$ ipython --no-banner

In [1]: import numpy as np

In [2]: np.set_printoptions(suppress=True, linewidth=140)

In [3]: rd = lambda a: np.round(a, 3) + 0

In [4]: rng = np.random.default_rng(115)

In [5]: J = np.eye(4, dtype=int)[rng.permutation(4)] * np.array([3, 0, 3, 2])

In [6]: print(J)
[[0 0 0 0]
 [0 0 0 2]
 [3 0 0 0]
 [0 0 3 0]]

In [7]: rk = np.linalg.matrix_rank(J)

In [8]: print(rk)
3

In [9]: N = np.linalg.svd(J)[2][rk:].T

In [10]: print(N.shape)
(4, 1)

In [11]: print(J @ N)
[[0.]
 [0.]
 [0.]
 [0.]]

In [12]: print([int(np.linalg.matrix_rank(J[:, :j + 1])) for j in range(4)])
[1, 1, 2, 3]

In [13]: print(N[:, 0] / N[np.abs(N[:, 0]).round(6).argmax(), 0])
[0. 1. 0. 0.]

In [14]: print(N @ N.T)
[[0. 0. 0. 0.]
 [0. 1. 0. 0.]
 [0. 0. 0. 0.]
 [0. 0. 0. 0.]]

In [15]: proj = np.triu(np.array([[-2, 0, 2, 1], [1, -2, -2, -2], [-1, 2, 2, -2], [0, 2, 0, -1]]), 1) + np.eye(4)

In [16]: Y = proj @ J @ np.linalg.inv(proj)

In [17]: print(rd(np.poly(Y)))
[1. 0. 0. 0. 0.]

In [18]: print(np.linalg.matrix_rank(Y))
3

In [19]: print(Y)
[[  6.   0.  -9. -24.]
 [ -6.   0.   6.  20.]
 [  3.   0. -12. -27.]
 [  0.   0.   3.   6.]]

In [20]: print(proj @ J - J @ proj)
[[  6.   0.   3.   0.]
 [ -6.   0.  -6.   0.]
 [  0.   0. -12.  -3.]
 [  0.   0.   0.   6.]]

In [21]: feats = np.loadtxt("layer17.csv", delimiter=",")

In [22]: print(feats)
[[ 0.441 -0.791 -0.92   0.284  1.882  2.103 -2.007 -0.815 -1.378  1.581  1.504  0.105]
 [ 0.     0.953  0.6    0.317 -1.897 -1.249  1.334  0.399  0.529 -1.259 -1.14   0.082]
 [-0.695  0.964  0.716  0.005 -1.625 -1.105  1.599 -0.2    0.471 -1.875 -0.754  0.408]
 [ 0.423  0.29   0.491  0.153 -1.001 -0.707  1.02   0.487  0.963 -0.754 -0.609 -0.333]
 [-0.125 -0.523 -0.678 -0.273  0.642  1.089 -1.701 -0.4    0.073  0.566  0.222 -0.106]
 [-0.553 -1.635 -1.029 -0.019  2.59   3.073 -2.357 -0.498 -0.596  2.676  1.92   0.159]
 [ 0.107  0.597 -0.036  0.023 -0.561 -0.8    0.214 -0.223  0.097 -0.6   -0.203 -0.146]
 [ 0.303 -0.719 -0.587  0.315  2.506  2.21  -2.742 -0.49  -0.607  1.93   1.405  0.271]
 [ 0.269  0.511  0.235  0.427 -0.709 -1.225  1.571 -0.051  0.117 -1.208 -0.44   0.173]
 [-0.424 -0.839 -1.082 -0.171  3.361  3.271 -3.159 -1.399 -1.348  3.438  2.081  0.107]
 [-0.035  0.44   0.244 -0.012 -1.15  -0.464  0.515  0.434  0.355 -1.383 -0.766 -0.501]
 [-0.047 -0.265 -0.86  -0.026  0.646  0.736 -0.622 -0.034 -0.124  1.131 -0.054 -0.111]
 [ 0.415 -2.148 -1.913  0.04   6.39   5.888 -5.944 -2.095 -1.557  6.289  4.279  0.285]
 [ 0.02  -0.84  -0.895  0.339  2.453  2.269 -2.269 -0.836 -0.527  2.128  2.066 -0.249]
 [ 0.665  0.439  0.574 -0.127 -1.011 -0.777  0.975  0.777  0.719 -1.083 -0.513  0.102]
 [ 0.292 -1.407 -1.446 -0.078  4.537  4.468 -4.094 -1.043 -1.168  4.318  2.71   0.451]
 [-0.051 -0.93  -0.855 -0.358  2.278  2.552 -2.555 -0.947 -0.959  2.731  1.638 -0.075]
 [-0.001 -0.653 -0.928  0.17   1.88   1.653 -2.335 -0.701 -0.201  1.724  1.238  0.075]
 [-0.328 -0.455 -0.427  0.152  0.351  0.88  -0.834 -0.537 -0.587  0.533  1.043 -0.085]
 [-0.679  0.023  0.556  0.208 -1.114 -1.638  1.227  0.657 -0.064 -1.197 -0.989  0.054]
 [-0.023 -1.52  -1.032  0.156  3.338  3.962 -3.392 -1.808 -0.907  4.029  3.219 -0.259]
 [ 0.001  1.997  2.021 -0.113 -6.197 -5.33   6.122  1.63   1.527 -5.91  -3.581  0.031]
 [ 0.414  0.193 -0.01   0.415 -0.822 -0.919  0.191  0.389 -0.042 -0.282 -0.441  0.102]
 [-0.044 -0.781 -1.489  0.083  3.567  4.055 -3.284 -1.136 -1.221  3.654  2.554  0.068]
 [-0.148 -0.64  -0.27  -0.082  1.368  1.195 -1.759 -0.464 -1.075  1.126  0.718 -0.233]
 [-0.079 -2.065 -2.742  0.321  7.113  6.903 -7.179 -2.441 -2.386  7.109  4.966 -0.093]
 [-0.085  0.714  1.092 -0.522 -2.692 -2.624  1.903  1.004  0.541 -2.572 -1.572 -0.224]
 [ 0.276  1.222  0.814  0.095 -2.892 -3.3    3.529  1.223  0.956 -2.899 -2.13  -0.337]
 [ 0.144  0.864  1.42  -0.025 -2.461 -2.713  2.728  0.622  1.339 -2.769 -1.78   0.277]
 [-0.453 -2.27  -1.628 -0.176  5.996  6.326 -7.17  -1.996 -2.425  6.354  4.325  0.148]
 [-0.072 -1.07  -0.777 -0.089  2.67   2.73  -3.39  -1.351 -1.37   3.303  2.717 -0.077]
 [-0.461  0.86  -0.109  0.301 -0.781 -0.326  0.214  0.459  0.421 -0.929  0.098  0.223]
 [-0.217 -0.948 -1.727 -0.036  5.094  4.536 -5.113 -1.788 -1.717  4.5    2.984 -0.367]
 [-0.381  0.769  0.644 -0.381 -2.319 -3.019  2.089  0.547  0.667 -2.92  -1.437 -0.131]]

In [23]: Uu, s, Vh = np.linalg.svd(J)

In [24]: print(s)
[ 3.  3.  2. -0.]

In [25]: Y = Uu[:, :3] @ np.diag(s[:3]) @ Vh[:3]

In [26]: print(rd(np.linalg.norm(J - Y, 2)), s[3])
0.0 -0.0

In [27]: print(np.linalg.matrix_rank(Y))
3

In [28]: Ac = (feats - feats.mean(axis=0)) / feats.std(axis=0)

In [29]: print(np.argwhere(np.abs(Ac) > 2))
[[ 2  0]
 [10 11]
 [14  0]
 [15 11]
 [21  1]
 [21  2]
 [21  4]
 [21  5]
 [21  6]
 [21  9]
 [21 10]
 [25  2]
 [25  4]
 [25  5]
 [25  6]
 [25  7]
 [25  8]
 [25  9]
 [25 10]
 [26  3]
 [29  6]
 [29  8]]

In [30]: c = np.linalg.lstsq(np.delete(Ac, 11, axis=1), Ac[:, 11])[0]

In [31]: print(np.abs(c).argmax())
4

In [32]: print(rd(c))
[-0.128  0.109  1.216  0.204  2.13   1.541  1.025  0.248  0.066 -0.677 -0.296]

In [33]: print(rd(1 - np.var(Ac[:, 11] - np.delete(Ac, 11, axis=1) @ c)))
0.178

In [34]: f, v = feats[16], feats[30]

In [35]: print(rd(f @ v))
39.476

In [36]: p = (f @ v) / (f @ f) * f

In [37]: print(rd((v - p) @ f))
0.0

In [38]: print(rd(p))
[-0.063 -1.15  -1.057 -0.443  2.817  3.156 -3.16  -1.171 -1.186  3.377  2.026 -0.093]

In [39]: print(rd(v - p))
[-0.009  0.08   0.28   0.354 -0.147 -0.426 -0.23  -0.18  -0.184 -0.074  0.691  0.016]

In [40]: Ac = feats - feats.mean(axis=0)

In [41]: V = np.linalg.svd(Ac)[2][:1]

In [42]: Y = Ac - Ac @ V.T @ V

In [43]: print(rd(np.diag(V.T @ V)))
[0.    0.023 0.023 0.    0.206 0.198 0.207 0.022 0.021 0.208 0.092 0.   ]

In [44]: print(rd(Y.std(axis=0)))
[0.329 0.285 0.254 0.229 0.25  0.262 0.325 0.275 0.325 0.234 0.269 0.224]

In [45]: print(rd((Ac @ V.T).std(axis=0)))
[6.525]

In [46]: Uu, s, Vh = np.linalg.svd(feats)

In [47]: print(np.argmax(s[:-1] / (s[1:] + 1e-6)) + 1)
1

In [48]: Y = Uu[:, :1] @ np.diag(s[:1]) @ Vh[:1]

In [49]: print(rd(np.linalg.norm(feats - Y, 2)), rd(s[1]))
2.554 2.554

In [50]: print(np.linalg.matrix_rank(feats, rtol=0.05))
3

In [51]: print(rd(np.linalg.norm(feats - Y) / np.linalg.norm(feats)))
0.139

In [52]: E = np.load("data.npy")

In [53]: print(E)
[[ 1.  0.  0.  0.  0.  0.  0.  0.  0.  0.  0.  0.  0.]
 [ 0.  1.  0.  0.  0.  0.  0.  0.  0.  0.  0.  0.  0.]
 [ 0.  0.  1.  0.  0.  0.  0.  0.  0.  0.  0.  0.  0.]
 [ 0.  0.  0.  1.  0.  0.  0.  0.  0.  0.  0.  0.  0.]
 [ 0.  0.  0.  0.  1.  0.  0.  0.  0.  0.  0.  0.  0.]
 [ 0.  0.  0.  0.  0.  0.  1.  0.  0.  0.  0.  0.  0.]
 [ 0.  0.  0.  0.  0. -1.  0.  0.  0.  0.  0.  0.  0.]
 [ 0.  0.  0.  0.  0.  0.  0.  1.  0.  0.  0.  0.  0.]
 [ 0.  0.  0.  0.  0.  0.  0.  0.  1.  0.  0.  0.  0.]
 [ 0.  0.  0.  0.  0.  0.  0.  0.  0.  1.  0.  0.  0.]
 [ 0.  0.  0.  0.  0.  0.  0.  0.  0.  0.  1.  0.  0.]
 [ 0.  0.  0.  0.  0.  0.  0.  0.  0.  0.  0.  1.  0.]
 [ 0.  0.  0.  0.  0.  0.  0.  0.  0.  0.  0.  0.  1.]]

In [54]: x0 = np.array([0, 0, 3, 2, 1, 2, 3, 0, 1, 3, 1, 3, 2])

In [55]: rhs = E @ x0

In [56]: c, lr = np.zeros(13), 1 / np.linalg.norm(E, 2) ** 2

In [57]: for i in range(12):
    ...:     c -= lr * E.T @ (E @ c - rhs)
    ...:     if i % 2 == 0: print(i, round(np.linalg.norm(E @ c - rhs), 3))
    ...: 
0 0.0
2 0.0
4 0.0
6 0.0
8 0.0
10 0.0

In [58]: print(rd(np.linalg.cond(E)))
1.0

In [59]: A = np.load("test1.npy")

In [60]: print(A)
[[ 2  1 -2  3  3 -3  1 -1  1 -3 -3]
 [ 0 -2 -2  2 -2  0  3  3  1  3  1]
 [-2 -1  1  0 -1  2  0  1 -1 -2  2]
 [ 0 -2 -3 -2  2  2 -2  2  3 -1  0]
 [ 1  0  3  2 -2  1 -2 -3 -3  2  3]
 [ 0  1  0  1 -3 -2  0 -3 -2  3  0]
 [ 2  2 -1  0 -1  2 -2 -1 -1 -2  1]
 [ 2  2  3 -2 -1  0 -3  1  2  1  3]
 [-2 -2 -2  3 -2 -1 -3  3 -3  3 -3]
 [ 0  0  0 -3  2  2 -3  0 -2  2  3]
 [-1  0  2  2 -1  2  0  0  1  0  2]]

In [61]: q, r_ = np.linalg.qr(feats)

In [62]: print(rd(np.trace(q @ q.T)))
12.0

In [63]: print(q.shape, r_.shape)
(34, 12) (12, 12)

In [64]: Y = np.array([[-5, 1],
    ...:     [5, 0],
    ...:     [-1, 2],
    ...:     [2, -4],
    ...:     [4, 3],
    ...:     [1, 2],
    ...:     [5, -5],
    ...:     [5, -2],
    ...:     [4, -4],
    ...:     [0, 2],
    ...:     [-1, -4]])

In [65]: print(Y.T @ A.T)
[[ 19  21   1  11 -51 -30 -21 -16 -10 -22   7]
 [-12 -41  -9   4  15   3   9   8  13  37 -16]]

In [66]: print(np.linalg.matrix_rank(A @ Y))
2

In [67]: print(np.einsum("ij,ij->i", A, A))
[57 45 21 43 54 37 25 46 71 43 19]

In [68]: f, v = A[4], A[2]

In [69]: print(f @ v)
7

In [70]: print(f @ f)
54

In [71]: p = (f @ v) / (f @ f) * f

In [72]: print(np.linalg.matrix_rank(np.outer(f, v)))
1

In [73]: print(rd((v - p) @ f))
0.0

In [74]: print((A + A.T) / 2)
[[ 2.   0.5 -2.   1.5  2.  -1.5  1.5  0.5 -0.5 -1.5 -2. ]
 [ 0.5 -2.  -1.5  0.  -1.   0.5  2.5  2.5 -0.5  1.5  0.5]
 [-2.  -1.5  1.  -1.5  1.   1.  -0.5  2.  -1.5 -1.   2. ]
 [ 1.5  0.  -1.5 -2.   2.   1.5 -1.   0.   3.  -2.   1. ]
 [ 2.  -1.   1.   2.  -2.  -1.  -1.5 -2.  -2.5  2.   1. ]
 [-1.5  0.5  1.   1.5 -1.  -2.   1.  -1.5 -1.5  2.5  1. ]
 [ 1.5  2.5 -0.5 -1.  -1.5  1.  -2.  -2.  -2.  -2.5  0.5]
 [ 0.5  2.5  2.   0.  -2.  -1.5 -2.   1.   2.5  0.5  1.5]
 [-0.5 -0.5 -1.5  3.  -2.5 -1.5 -2.   2.5 -3.   0.5 -1. ]
 [-1.5  1.5 -1.  -2.   2.   2.5 -2.5  0.5  0.5  2.   1.5]
 [-2.   0.5  2.   1.   1.   1.   0.5  1.5 -1.   1.5  2. ]]

In [75]: print(np.allclose(A, A.T))
False

In [76]: print(np.linalg.matrix_power(A, 2))
[[ 12  -9 -20  13  10  -6   0   6   8 -11 -20]
 [ 11  12  -4 -22  11  11 -33   5   7  -2   8]
 [ -5   5  13  -3 -14   4   3  -5   6  -1   8]
 [  2   7  15  14 -15 -21 -14 -12 -16  25 -10]
 [-13  -9  -6  -7  17  12  17  -1  12 -16   7]
 [ -5  -8 -19 -17  25  11  13  11  11 -13  -2]
 [  0  -3  -9  17  -1 -18  26  -2  12   2 -15]
 [-14  -9   6  19  -6  -5   8  16  -2   9   2]
 [  7   3   3 -51  28   5 -13   6  24   0  12]
 [ -3   6  28   6  -8  -2   8 -21 -11  17  21]
 [-11  -7  -3   0  -9   9  -6   7   1   4   5]]

In [77]: print(rd(np.sort(np.abs(np.linalg.eigvals(A)))))
[1.909 2.972 3.742 4.106 4.106 4.622 4.622 5.419 6.622 6.622 7.423]

In [78]: print((A - A.T) / 2)
[[ 0.   0.5  0.   1.5  1.  -1.5 -0.5 -1.5  1.5 -1.5 -1. ]
 [-0.5  0.  -0.5  2.  -1.  -0.5  0.5  0.5  1.5  1.5  0.5]
 [ 0.   0.5  0.   1.5 -2.   1.   0.5 -1.   0.5 -1.   0. ]
 [-1.5 -2.  -1.5  0.   0.   0.5 -1.   2.   0.   1.  -1. ]
 [-1.   1.   2.   0.   0.   2.  -0.5 -1.  -0.5  0.   2. ]
 [ 1.5  0.5 -1.  -0.5 -2.   0.  -1.  -1.5 -0.5  0.5 -1. ]
 [ 0.5 -0.5 -0.5  1.   0.5  1.   0.   1.   1.   0.5  0.5]
 [ 1.5 -0.5  1.  -2.   1.   1.5 -1.   0.  -0.5  0.5  1.5]
 [-1.5 -1.5 -0.5  0.   0.5  0.5 -1.   0.5  0.   2.5 -2. ]
 [ 1.5 -1.5  1.  -1.   0.  -0.5 -0.5 -0.5 -2.5  0.   1.5]
 [ 1.  -0.5  0.   1.  -2.   1.  -0.5 -1.5  2.  -1.5  0. ]]

In [79]: print(np.trace(A))
-5
